>>> import numpy as np
>>> import numpy.linalg as la
>>> np.set_printoptions(suppress=True, linewidth=140)
>>> m1 = np.load("sample13.npy")
>>> m1
array([[ 80.,  81.,   9.,  81., -18.,  -9.,  81.,  72.,   0.,  81.,  81., -72.],
       [ 81.,  80.,   9.,  81., -18.,  -9.,  81.,  72.,   0.,  81.,  81., -72.],
       [  9.,   9.,   0.,   9.,  -2.,  -1.,   9.,   8.,   0.,   9.,   9.,  -8.],
       [ 81.,  81.,   9.,  80., -18.,  -9.,  81.,  72.,   0.,  81.,  81., -72.],
       [-18., -18.,  -2., -18.,   3.,   2., -18., -16.,   0., -18., -18.,  16.],
       [ -9.,  -9.,  -1.,  -9.,   2.,   0.,  -9.,  -8.,   0.,  -9.,  -9.,   8.],
       [ 81.,  81.,   9.,  81., -18.,  -9.,  80.,  72.,   0.,  81.,  81., -72.],
       [ 72.,  72.,   8.,  72., -16.,  -8.,  72.,  63.,   0.,  72.,  72., -64.],
       [  0.,   0.,   0.,   0.,   0.,   0.,   0.,   0.,  -1.,   0.,   0.,   0.],
       [ 81.,  81.,   9.,  81., -18.,  -9.,  81.,  72.,   0.,  80.,  81., -72.],
       [ 81.,  81.,   9.,  81., -18.,  -9.,  81.,  72.,   0.,  81.,  80., -72.],
       [-72., -72.,  -8., -72.,  16.,   8., -72., -64.,   0., -72., -72.,  63.]])
>>> # splits into 2 blocks
>>> np.round(la.det(m1), 1)
np.float64(-619.0)
>>> (la.matrix_power((m1 != 0) + (m1.T != 0) + np.eye(12), 12) > 0).astype(int)
array([[1, 1, 1, 1, 1, 1, 1, 1, 0, 1, 1, 1],
       [1, 1, 1, 1, 1, 1, 1, 1, 0, 1, 1, 1],
       [1, 1, 1, 1, 1, 1, 1, 1, 0, 1, 1, 1],
       [1, 1, 1, 1, 1, 1, 1, 1, 0, 1, 1, 1],
       [1, 1, 1, 1, 1, 1, 1, 1, 0, 1, 1, 1],
       [1, 1, 1, 1, 1, 1, 1, 1, 0, 1, 1, 1],
       [1, 1, 1, 1, 1, 1, 1, 1, 0, 1, 1, 1],
       [1, 1, 1, 1, 1, 1, 1, 1, 0, 1, 1, 1],
       [0, 0, 0, 0, 0, 0, 0, 0, 1, 0, 0, 0],
       [1, 1, 1, 1, 1, 1, 1, 1, 0, 1, 1, 1],
       [1, 1, 1, 1, 1, 1, 1, 1, 0, 1, 1, 1],
       [1, 1, 1, 1, 1, 1, 1, 1, 0, 1, 1, 1]])
>>> gram = m1.T @ m1
>>> np.diag(gram)
array([50059., 50059.,   619., 50059.,  2473.,   619., 50059., 39553.,     1., 50059., 50059., 39553.])
>>> gram
array([[ 50059.,  50058.,   5562.,  50058., -11124.,  -5562.,  50058.,  44496.,      0.,  50058.,  50058., -44496.],
       [ 50058.,  50059.,   5562.,  50058., -11124.,  -5562.,  50058.,  44496.,      0.,  50058.,  50058., -44496.],
       [  5562.,   5562.,    619.,   5562.,  -1236.,   -618.,   5562.,   4944.,      0.,   5562.,   5562.,  -4944.],
       [ 50058.,  50058.,   5562.,  50059., -11124.,  -5562.,  50058.,  44496.,      0.,  50058.,  50058., -44496.],
       [-11124., -11124.,  -1236., -11124.,   2473.,   1236., -11124.,  -9888.,      0., -11124., -11124.,   9888.],
       [ -5562.,  -5562.,   -618.,  -5562.,   1236.,    619.,  -5562.,  -4944.,      0.,  -5562.,  -5562.,   4944.],
       [ 50058.,  50058.,   5562.,  50058., -11124.,  -5562.,  50059.,  44496.,      0.,  50058.,  50058., -44496.],
       [ 44496.,  44496.,   4944.,  44496.,  -9888.,  -4944.,  44496.,  39553.,      0.,  44496.,  44496., -39552.],
       [     0.,      0.,      0.,      0.,      0.,      0.,      0.,      0.,      1.,      0.,      0.,      0.],
       [ 50058.,  50058.,   5562.,  50058., -11124.,  -5562.,  50058.,  44496.,      0.,  50059.,  50058., -44496.],
       [ 50058.,  50058.,   5562.,  50058., -11124.,  -5562.,  50058.,  44496.,      0.,  50058.,  50059., -44496.],
       [-44496., -44496.,  -4944., -44496.,   9888.,   4944., -44496., -39552.,      0., -44496., -44496.,  39553.]])
>>> la.matrix_rank(gram)
np.int64(12)
>>> (m1 @ m1.T).shape
(12, 12)
